% python3 -q
>>> import numpy as np
>>> import numpy.linalg as la
>>> np.set_printoptions(precision=2, suppress=True, linewidth=160)
>>> rng = np.random.default_rng(67)
>>> F = rng.normal(size=(28, 3)) + 5 * np.array([4, 0, 3])
>>> print(F)
[[19.43  0.02 14.89]
 [19.62  1.44 15.84]
 [20.51  0.65 13.89]
 [20.94 -0.63 14.79]
 [21.23 -1.3  13.4 ]
 [18.94  1.79 14.97]
 [20.76 -0.5  13.24]
 [20.32  0.9  14.76]
 [20.68 -0.82 15.66]
 [20.8  -0.84 14.47]
 [19.73 -1.79 15.23]
 [19.61 -0.25 14.7 ]
 [18.12 -0.92 13.9 ]
 [20.95 -0.14 14.07]
 [20.41 -0.97 14.77]
 [19.54 -1.53 13.23]
 [19.49 -0.01 15.69]
 [18.9  -0.49 14.99]
 [19.71 -0.73 15.99]
 [20.38  1.37 15.94]
 [20.95  0.37 13.26]
 [20.67  0.86 15.08]
 [19.92 -0.74 14.25]
 [21.21 -0.74 12.92]
 [19.82 -0.71 14.04]
 [20.44 -2.55 15.23]
 [19.55 -0.81 14.27]
 [19.75  1.98 15.08]]
>>> print(round(la.norm(F, 2) / la.norm(F), 2))
1.0
>>> la.cond(F) > 100
np.False_
>>> la.matrix_rank(F, rtol=0.1)
np.int64(1)
>>> print([round(float(x), 2) for x in la.svd(F, compute_uv=False)[:3]])
[131.42, 6.01, 4.47]
>>> feats = np.loadtxt("layer7.csv", delimiter=",")
>>> feats
array([[3., 0., 0., 0., 0., 0., 0., 0., 4., 5., 0., 3., 2., 0., 0.],
       [3., 4., 0., 0., 0., 0., 0., 0., 1., 0., 2., 1., 0., 0., 3.],
       [0., 2., 0., 0., 0., 0., 0., 0., 3., 5., 1., 0., 0., 0., 0.],
       [3., 0., 5., 0., 0., 0., 0., 0., 0., 0., 0., 1., 0., 0., 0.],
       [0., 0., 0., 0., 0., 0., 0., 0., 0., 0., 0., 0., 1., 2., 0.],
       [0., 0., 0., 0., 0., 0., 0., 0., 0., 5., 0., 0., 0., 0., 2.],
       [0., 0., 2., 0., 0., 0., 0., 0., 5., 2., 0., 0., 3., 0., 0.],
       [0., 0., 0., 0., 0., 3., 0., 0., 3., 0., 1., 3., 3., 0., 0.],
       [5., 0., 0., 0., 2., 3., 0., 0., 0., 0., 1., 0., 0., 0., 0.],
       [0., 0., 0., 0., 0., 3., 0., 0., 0., 0., 0., 0., 0., 4., 0.],
       [0., 0., 0., 0., 0., 0., 1., 0., 0., 0., 1., 0., 0., 0., 0.],
       [0., 0., 0., 0., 3., 0., 1., 0., 0., 0., 0., 0., 0., 0., 0.],
       [0., 0., 0., 0., 0., 5., 0., 5., 0., 5., 0., 0., 0., 0., 4.],
       [0., 5., 0., 0., 5., 0., 0., 0., 0., 0., 2., 2., 0., 0., 1.],
       [2., 0., 3., 0., 5., 0., 0., 0., 4., 5., 0., 0., 0., 0., 0.],
       [0., 0., 0., 0., 0., 0., 0., 0., 0., 0., 0., 0., 0., 0., 0.]])
>>> left, s, Vt = la.svd(feats, full_matrices=False)
>>> (s > 1e-8).sum()
np.int64(14)
>>> np.round(s / s[0], 2) + 0
array([1.  , 0.62, 0.58, 0.49, 0.45, 0.39, 0.3 , 0.29, 0.21, 0.15, 0.12, 0.1 , 0.08, 0.03, 0.  ])
>>> np.round(np.abs(Vt[0]), 2) + 0
array([0.27, 0.15, 0.18, 0.  , 0.25, 0.21, 0.  , 0.12, 0.46, 0.66, 0.1 , 0.17, 0.16, 0.01, 0.18])
>>> np.unique(feats.round(6), axis=0).shape
(16, 15)
>>> np.allclose(feats[:-1].T @ la.lstsq(feats[:-1].T, feats[-1])[0], feats[-1])
True
>>> la.lstsq(feats[:-1].T, feats[-1])[2]
np.int32(14)
>>> rank = la.matrix_rank(feats)
>>> rank
np.int64(14)
>>> N = la.svd(feats)[2][rank:].T
>>> np.round(feats @ N, 2) + 0
array([[0.],
       [0.],
       [0.],
       [0.],
       [0.],
       [0.],
       [0.],
       [0.],
       [0.],
       [0.],
       [0.],
       [0.],
       [0.],
       [0.],
       [0.],
       [0.]])
>>> la.matrix_rank(feats.T @ feats), la.matrix_rank(feats @ feats.T)
(np.int64(14), np.int64(14))
>>> np.round(N[:, 0] / N[np.abs(N[:, 0]).round(6).argmax(), 0], 2) + 0
array([0., 0., 0., 1., 0., 0., 0., 0., 0., 0., 0., 0., 0., 0., 0.])
>>> [int(la.matrix_rank(np.delete(feats, i, axis=0))) for i in range(16)]
[14, 14, 14, 14, 14, 14, 14, 14, 14, 14, 14, 14, 13, 14, 14, 14]
>>> np.allclose(feats @ N, 0)
True
>>> [int(la.matrix_rank(feats[:i])) for i in range(1, len(feats) + 1)]
[1, 2, 3, 4, 5, 6, 7, 8, 9, 10, 11, 12, 13, 14, 14, 14]
>>> N.shape
(15, 1)
>>> gram = feats.T @ feats
>>> np.trace(gram), (feats ** 2).sum()
(np.float64(595.0), np.float64(595.0))
>>> np.allclose(gram, gram.T)
True
>>> left, s, Vt = la.svd(feats)
>>> np.argmax(s[:-1] / (s[1:] + 1e-6)) + 1
np.int64(14)
>>> out = left[:, :14] @ np.diag(s[:14]) @ Vt[:14]
>>> print(la.matrix_rank(out))
14
>>> np.round(la.norm(feats - out) / la.norm(feats), 2)
np.float64(0.0)
>>> round(la.norm(feats - out, 2), 2), np.round(s[14], 2)
(np.float64(0.0), np.float64(0.0))
>>> print(la.matrix_rank(feats, rtol=0.05))
13
>>> data = np.loadtxt("test16.csv", delimiter=",")
>>> data
array([[  3.,   5.,   2.,   3.,   4.,   2.],
       [  8.,   9.,   2.,   5.,   4.,   7.],
       [ 12.,  11.,   7.,  10.,   7.,   7.],
       [ 13.,  16.,  11.,  10.,   9.,  11.],
       [ 13.,  20.,  12.,  14.,   9.,  13.],
       [ 13.,  25.,  15.,  16.,  11.,  15.],
       [ 17.,  30.,  17.,  17.,  12.,  18.],
       [ 21.,  32.,  22.,  19.,  16.,  23.],
       [ 26.,  35.,  22.,  23.,  17.,  28.],
       [ 31.,  40.,  27.,  28.,  22.,  28.],
       [ 33.,  42.,  32.,  30.,  25.,  32.],
       [ 37.,  42.,  36.,  35.,  30.,  34.],
       [ 38.,  45.,  41.,  36.,  32.,  39.],
       [ 38.,  50.,  45.,  39.,  35.,  42.],
       [ 41.,  55.,  50.,  44.,  35.,  47.],
       [ 46.,  59.,  53.,  46.,  37.,  47.],
       [ 47.,  61.,  58.,  46.,  38.,  50.],
       [ 51.,  63.,  60.,  51.,  43.,  51.],
       [ 56.,  65.,  60.,  51.,  46.,  51.],
       [ 57.,  67.,  63.,  56.,  46.,  53.],
       [ 61.,  69.,  65.,  61.,  49.,  58.],
       [ 63.,  73.,  68.,  65.,  52.,  60.],
       [ 67.,  75.,  72.,  67.,  55.,  62.],
       [ 70.,  79.,  72.,  69.,  58.,  66.],
       [ 71.,  84.,  77.,  70.,  61.,  70.],
       [ 72.,  87.,  82.,  75.,  65.,  74.],
       [ 73.,  91.,  87.,  80.,  67.,  74.],
       [ 74.,  91.,  89.,  82.,  67.,  74.],
       [ 75.,  91.,  92.,  83.,  71.,  79.],
       [ 79.,  95.,  95.,  84.,  72.,  80.],
       [ 80.,  98.,  97.,  84.,  72.,  85.],
       [ 84.,  98.,  99.,  89.,  73.,  87.],
       [ 85., 102., 102.,  93.,  73.,  90.]])
>>> proj = data @ la.solve(data.T @ data, data.T)
>>> np.round(la.eigvalsh(proj), 2) + 0
array([0., 0., 0., 0., 0., 0., 0., 0., 0., 0., 0., 0., 0., 0., 0., 0., 0., 0., 0., 0., 0., 0., 0., 0., 0., 0., 0., 1., 1., 1., 1., 1., 1.])
